% python3 -q
>>> import numpy as np
>>> np.set_printoptions(precision=3, suppress=True, linewidth=100, floatmode="fixed")
>>> def rd(a):
...     return np.round(a, 3) + 0
... 
>>> E = np.loadtxt("arr.csv", delimiter=",")
>>> E
array([[ 49.000,  -1.000,  -2.000,   1.000,   2.000,   1.000,   0.000,  -1.000,   1.000],
       [ -1.000, -12.000,   2.000,   0.000,   2.000,   1.000,   1.000,   0.000,   0.000],
       [  2.000,   1.000,  38.000,   0.000,  -2.000,  -2.000,   1.000,   0.000,  -2.000],
       [  2.000,   0.000,   2.000, -49.000,   2.000,  -1.000,  -1.000,   1.000,   2.000],
       [  2.000,   0.000,  -2.000,   1.000, -50.000,   0.000,  -1.000,  -1.000,   0.000],
       [  0.000,   0.000,   1.000,   2.000,  -1.000, -29.000,   1.000,   2.000,  -1.000],
       [  1.000,  -1.000,   2.000,  -2.000,   1.000,  -2.000, -10.000,   1.000,  -1.000],
       [  0.000,  -1.000,   0.000,   0.000,  -2.000,  -2.000,  -2.000, -11.000,   0.000],
       [ -2.000,   2.000,  -2.000,   2.000,   1.000,  -2.000,  -1.000,   1.000, -20.000]])
>>> r0 = np.array([1, 0, -3])
>>> np.convolve(E[2], r0)
array([   2.000,    1.000,   32.000,   -3.000, -116.000,   -2.000,    7.000,    6.000,   -5.000,
          0.000,    6.000])
>>> np.cross(E[2, :3], E[4, :3])
array([-2.000, 80.000, -2.000])
>>> np.array([np.convolve(row, r0, "same") for row in E])
array([[  -1.000, -149.000,    4.000,    8.000,   -2.000,   -6.000,   -4.000,    1.000,    3.000],
       [ -12.000,    5.000,   36.000,   -4.000,    1.000,   -5.000,   -3.000,   -3.000,    0.000],
       [   1.000,   32.000,   -3.000, -116.000,   -2.000,    7.000,    6.000,   -5.000,    0.000],
       [   0.000,   -4.000,  -49.000,   -4.000,  146.000,   -7.000,    4.000,    5.000,   -3.000],
       [   0.000,   -8.000,    1.000,  -44.000,   -3.000,  149.000,   -1.000,    3.000,    3.000],
       [   0.000,    1.000,    2.000,   -4.000,  -35.000,    4.000,   89.000,   -4.000,   -6.000],
       [  -1.000,   -1.000,    1.000,   -5.000,    4.000,  -13.000,    7.000,   29.000,   -3.000],
       [  -1.000,    0.000,    3.000,   -2.000,   -2.000,    4.000,   -5.000,    6.000,   33.000],
       [   2.000,    4.000,   -4.000,    7.000,   -8.000,   -4.000,    7.000,  -17.000,   -3.000]])
>>> gram = E.T @ E
>>> np.diag(gram)
array([2419.000,  152.000, 1469.000, 2415.000, 2523.000,  860.000,  110.000,  130.000,  411.000])
>>> gram
array([[2419.000,  -40.000,  -18.000,  -53.000,   -5.000,   44.000,  -11.000,  -50.000,   88.000],
       [ -40.000,  152.000,   10.000,    5.000,  -25.000,  -15.000,   -1.000,   13.000,  -42.000],
       [ -18.000,   10.000, 1469.000, -108.000,   27.000, -107.000,   23.000,    8.000,  -37.000],
       [ -53.000,    5.000, -108.000, 2415.000, -148.000,   -8.000,   68.000,  -47.000, -137.000],
       [  -5.000,  -25.000,   27.000, -148.000, 2523.000,   35.000,   40.000,   72.000,  -10.000],
       [  44.000,  -15.000, -107.000,   -8.000,   35.000,  860.000,   -3.000,  -42.000,   74.000],
       [ -11.000,   -1.000,   23.000,   68.000,   40.000,   -3.000,  110.000,   13.000,   25.000],
       [ -50.000,   13.000,    8.000,  -47.000,   72.000,  -42.000,   13.000,  130.000,  -22.000],
       [  88.000,  -42.000,  -37.000, -137.000,  -10.000,   74.000,   25.000,  -22.000,  411.000]])
>>> rd(np.linalg.svd(E, compute_uv=False) ** 2)
array([2642.270, 2443.020, 2307.067, 1478.702,  851.156,  396.410,  149.591,  125.332,   95.454])
>>> np.allclose(gram, gram.T)
True
>>> w1 = np.array([[1, -3, -2],
...     [-3, 2, -1],
...     [1, -1, 3],
...     [1, 0, -1],
...     [2, 2, 2],
...     [0, -1, -3],
...     [2, -3, -1],
...     [3, -3, 0],
...     [-1, 3, 3]])
>>> b = np.array([1, 1, 0])
>>> act = np.maximum(E @ w1 + b, 0)
>>> np.linalg.matrix_rank(act)
np.int64(3)
>>> act
array([[ 52.000,   0.000,   0.000],
       [ 44.000,   0.000,  20.000],
       [ 38.000,   0.000, 104.000],
       [  0.000,   4.000,  65.000],
       [  0.000,   0.000,   0.000],
       [ 11.000,  15.000,  82.000],
       [  0.000,  22.000,  22.000],
       [  0.000,  36.000,   5.000],
       [ 16.000,   0.000,   0.000]])
>>> W2 = np.array([[-2, -1], [-2, 2], [0, 1]])
>>> w1 @ W2
array([[ 4, -9],
       [ 2,  6],
       [ 0,  0],
       [-2, -2],
       [-8,  4],
       [ 2, -5],
       [ 2, -9],
       [ 0, -9],
       [-4, 10]])
>>> act @ W2
array([[-104.000,  -52.000],
       [ -88.000,  -24.000],
       [ -76.000,   66.000],
       [  -8.000,   73.000],
       [   0.000,    0.000],
       [ -52.000,  101.000],
       [ -44.000,   66.000],
       [ -72.000,   77.000],
       [ -32.000,  -16.000]])
>>> feats = np.loadtxt("layer9.csv", delimiter=",")
>>> feats
array([[  1.000,  -1.000,   1.000,  -1.000],
       [  1.000,   0.000,   0.000,   0.000],
       [  1.000,   1.000,   1.000,   1.000],
       [  1.000,   2.000,   4.000,   8.000],
       [  1.000,   3.000,   9.000,  27.000],
       [  1.000,   4.000,  16.000,  64.000],
       [  1.000,   5.000,  25.000, 125.000],
       [  1.000,   6.000,  36.000, 216.000],
       [  1.000,   7.000,  49.000, 343.000]])
>>> x = np.array([3, 0, -2, -1])
>>> y = feats @ x
>>> b, lr = np.zeros(4), 1 / np.linalg.norm(feats, 2) ** 2
>>> for i in range(6):
...     b -= lr * feats.T @ (feats @ b - y)
...     if i % 2 == 0: print(i, round(np.linalg.norm(feats @ b - y), 3))
... 
0 15.945
2 15.924
4 15.903
>>> rd(np.linalg.cond(feats))
np.float64(258.068)
>>> O, evecs = np.linalg.qr(feats[:, :2])[0], np.linalg.qr(feats[:, 2:])[0]
>>> s = np.linalg.svd(O.T @ evecs, compute_uv=False)
>>> (s > 0.9).sum()
np.int64(1)
>>> left, s, Vt = np.linalg.svd(feats, full_matrices=False)
>>> rd(s)
array([435.314,  11.978,   1.751,   1.687])
>>> (s > 1e-8).sum()
np.int64(4)
>>> rd(np.sqrt((s ** 2).sum())), rd(np.linalg.norm(feats))
(np.float64(435.486), np.float64(435.486))
>>> left.shape, s.shape, Vt.shape
((9, 4), (4,), (4, 4))
